$ python -q
>>> import numpy as np
>>> np.set_printoptions(precision=3, suppress=True, linewidth=160, sign=" ")
>>> E = np.loadtxt("out0.csv", delimiter=",")
>>> E
array([[ 0.5  ,  0.   ,  0.866],
       [ 0.   ,  1.   ,  0.   ],
       [-0.866,  0.   ,  0.5  ]])
>>> np.round(np.linalg.norm(E), 3)
np.float64(1.732)
>>> E.sum(axis=1)
array([ 1.366,  1.   , -0.366])
>>> E.sum(axis=0)
array([-0.366,  1.   ,  1.366])
>>> np.unravel_index(np.abs(E).argmax(), E.shape)
(np.int64(1), np.int64(1))
>>> np.abs(E).max()
np.float64(1.0)
>>> K = np.load("a.npy")
>>> K
array([[ 1,  2,  5],
       [ 4,  7,  4],
       [ 5,  4,  7]])
>>> U, sv = np.linalg.svd(K)
Traceback (most recent call last):
  File "<python-input-11>", line 1, in <module>
    U, sv = np.linalg.svd(K)
    ^^^^^
ValueError: too many values to unpack (expected 2)
>>> U, sv, Vt = np.linalg.svd(K, full_matrices=False)
>>> np.allclose(U * sv @ Vt, K)
True
>>> np.round(Vt @ Vt.T, 3) + 0
array([[ 1.,  0.,  0.],
       [ 0.,  1.,  0.],
       [ 0.,  0.,  1.]])
>>> sv / sv[0]
array([ 1.   ,  0.264,  0.117])
>>> np.cumsum(sv ** 2) / np.sum(sv ** 2)
array([ 0.923,  0.987,  1.   ])
>>> U.shape, sv.shape, Vt.shape
((3, 3), (3,), (3, 3))
>>> u, r1 = K[0], K[2]
>>> u @ u
np.int64(30)
>>> p = (u @ r1) / (u @ u) * u
>>> r1 - p
array([ 3.4,  0.8, -1. ])
>>> p
array([ 1.6,  3.2,  8. ])
>>> np.outer(u, r1)
array([[  5,   4,   7],
       [ 10,   8,  14],
       [ 25,  20,  35]])
>>> np.round((r1 - p) @ u, 3)
np.float64(-0.0)
>>> Q, vecs = np.linalg.qr(K[:, :1])[0], np.linalg.qr(K[:, 1:])[0]
>>> sv = np.linalg.svd(Q.T @ vecs, compute_uv=False)
>>> np.degrees(np.arccos(sv.clip(0, 1)))
array([ 16.232])
>>> sv
array([ 0.96])
>>> M2 = np.linalg.inv(K)
>>> np.linalg.det(K) * M2
array([[ 33.,   6., -27.],
       [ -8., -18.,  16.],
       [-19.,   6.,  -1.]])
>>> (np.abs(M2) > 1e-9).astype(int)
array([[ 1,  1,  1],
       [ 1,  1,  1],
       [ 1,  1,  1]])
>>> np.round(np.linalg.det(K) * np.linalg.det(M2), 3)
np.float64(1.0)
>>> round(np.linalg.slogdet(K)[0], 3)
np.float64(-1.0)
>>> Q, _ = np.linalg.qr(np.array([[0.7, -1.3, -0.4, -1.7],
...     [0.1, -1.0, 1.2, 0.1],
...     [-0.1, -1.2, 0.0, 0.2],
...     [0.4, 1.3, 0.1, 0.8]]))
>>> m1 = 3 * Q
>>> m1
array([[-2.566, -1.156, -0.912, -0.499],
       [-0.367, -1.196,  2.71 , -0.297],
       [ 0.367, -1.589, -0.379,  2.489],
       [-1.466,  1.925,  0.824,  1.57 ]])
>>> u = np.array([1, 0, 3, 1])
>>> M2 = m1 + np.outer(u, np.eye(4)[3])
>>> M2
array([[-2.566, -1.156, -0.912,  0.501],
       [-0.367, -1.196,  2.71 , -0.297],
       [ 0.367, -1.589, -0.379,  5.489],
       [-1.466,  1.925,  0.824,  2.57 ]])
>>> round(float(np.linalg.det(M2) / np.linalg.det(m1)), 3), np.round(1 + np.linalg.solve(m1, u)[3], 3)
(1.949, np.float64(1.949))
>>> np.linalg.matrix_rank(np.linalg.inv(M2) - np.linalg.inv(m1), tol=1e-8)
np.int64(1)
>>> np.linalg.matrix_rank(M2 - m1)
np.int64(1)
>>> np.round(np.poly(m1), 3) + 0
array([  1.   ,   2.57 ,   0.   , -23.131, -81.   ])
>>> np.kron(np.eye(2, dtype=int), m1)
array([[-2.566, -1.156, -0.912, -0.499, -0.   , -0.   , -0.   , -0.   ],
       [-0.367, -1.196,  2.71 , -0.297, -0.   , -0.   ,  0.   , -0.   ],
       [ 0.367, -1.589, -0.379,  2.489,  0.   , -0.   , -0.   ,  0.   ],
       [-1.466,  1.925,  0.824,  1.57 , -0.   ,  0.   ,  0.   ,  0.   ],
       [-0.   , -0.   , -0.   , -0.   , -2.566, -1.156, -0.912, -0.499],
       [-0.   , -0.   ,  0.   , -0.   , -0.367, -1.196,  2.71 , -0.297],
       [ 0.   , -0.   , -0.   ,  0.   ,  0.367, -1.589, -0.379,  2.489],
       [-0.   ,  0.   ,  0.   ,  0.   , -1.466,  1.925,  0.824,  1.57 ]])
>>> np.round(np.linalg.det(2 * m1), 3), np.round(np.linalg.det(m1), 3)
(np.float64(-1296.0), np.float64(-81.0))
>>> np.round(np.einsum("ii->", m1), 3)
np.float64(-2.57)
>>> np.round(np.einsum("ij,ji->", m1, m1), 3)
np.float64(6.606)
>>> round(float(np.linalg.det(m1[::-1])), 3)
-81.0
